% python3 -q
>>> import numpy as np
>>> np.set_printoptions(precision=1, suppress=True, linewidth=100, legacy="1.25")
>>> def tidy(a):
...     return np.round(a, 1) + 0
... 
>>> sv = 3 * 0.7 ** np.arange(10)
>>> rng = np.random.default_rng(6132)
>>> M = rng.normal(size=(26, 10)) * rng.permutation(sv)
>>> tidy(M)
array([[ 0.2, -1.1, -0.4, -1.5,  0.5,  4.3,  0. , -0.1,  0.1, -0.3],
       [-0.2,  0. , -1.4,  2.9,  0.8,  0.5,  0.3, -0.3, -0.5, -0.3],
       [ 0.9, -0.6,  1.8, -1.6, -0.3,  0.1,  0.1,  0. ,  0.1, -0.2],
       [-0.8,  0.5, -0.4,  2.8,  0.1, -1.3,  0. , -0.2, -0.5, -0.1],
       [ 0. , -0.1, -0.1,  5.7, -0.2, -2.7,  0.2, -0.1,  0.5,  0.1],
       [-2.5,  0. ,  1. , -2.7,  0.6, -2.6, -0.2,  0.1,  0.3, -0.1],
       [-0.5, -0.6,  1.1,  9.9, -1. , -2.4, -0.1, -0.2,  0.7,  0. ],
       [ 0.1, -0.3, -0.9,  0.8,  0.3,  0.6,  0.1, -0.1,  0. , -0.6],
       [-0.7,  0.6, -0.7,  1.7,  0.5, -1.9,  0. ,  0. ,  0.3, -0.3],
       [ 0.3,  0.2,  1.5,  5.1,  1.2, -0.3, -0.1,  0.3,  0.2, -0.1],
       [ 0.6,  0.3, -0.2, -2.4,  1.6, -1.4,  0.2,  0. ,  0.6,  0.1],
       [-0.9, -0.8, -1. ,  6.2,  1.1,  0.9,  0. ,  0. , -0.3,  0.2],
       [ 0.6, -0.5,  1.5, -2.6,  0.7,  1.6,  0. , -0.1, -0.3,  0.4],
       [ 0.1,  0. ,  1.8, -2.6,  0.9,  1.1,  0.1, -0.3,  0.2,  0.2],
       [-0.1,  0.1,  1.1, -0.5,  0.2,  1.4, -0.1, -0.3,  0.2, -0.4],
       [-0.7,  0.2,  1.1,  1.8, -1.3, -0.4, -0.1,  0.1,  0.5, -0.1],
       [-2.6,  0.2,  0.9,  3.4, -0.6,  1.3,  0. ,  0. ,  0.4, -0.8],
       [-1.2, -0.9,  0.4, -3.3,  0.2, -0.3,  0. , -0.2,  0.3,  0.1],
       [ 0.6, -0.1,  3.8,  8.1,  2.1, -1.5,  0.1, -0.2, -0.4, -0.1],
       [ 1.5,  0.2, -0.2, -2.5,  0.7, -2.4,  0. ,  0.4,  0.1,  0.3],
       [ 1.1, -0.4, -0.2, -5.4, -0.8,  0.9, -0.1,  0.1,  0.4, -0.1],
       [ 0. ,  0.5, -1.1, -1.2,  1.3, -1. ,  0.2, -0.2,  0.4,  0.2],
       [-0.4, -0.4, -2.8,  2.2, -0.9, -1.4,  0.1, -0.2,  0.3,  0.3],
       [-0.5, -0.2,  1. ,  4.3,  0.5,  1. , -0.1,  0.1,  0.1,  0.2],
       [-0.6, -0.2,  0.9, -3.9,  0.5,  1.3,  0.2,  0.2,  0.2,  0. ],
       [ 2.2,  0.1, -0.4,  1.2, -1.3, -3.3,  0. ,  0.2, -0.2,  0.1]])
>>> print(tidy(np.linalg.norm(M)))
24.6
>>> tidy(M.sum(axis=1))
array([ 1.8,  1.8,  0.2,  0.2,  3.3, -6.2,  7. ,  0.1, -0.5,  8.3, -0.7,  5.4,  1.4,  1.6,  1.7,
        1.2,  2.2, -4.9, 12.3, -1.9, -4.5, -1. , -3.3,  6.3, -1.5, -1.4])
>>> print(np.linalg.matrix_rank(M))
10
>>> np.unravel_index(np.abs(M).argmax(), M.shape)
(6, 3)
>>> print(tidy(np.abs(M).max()))
9.9
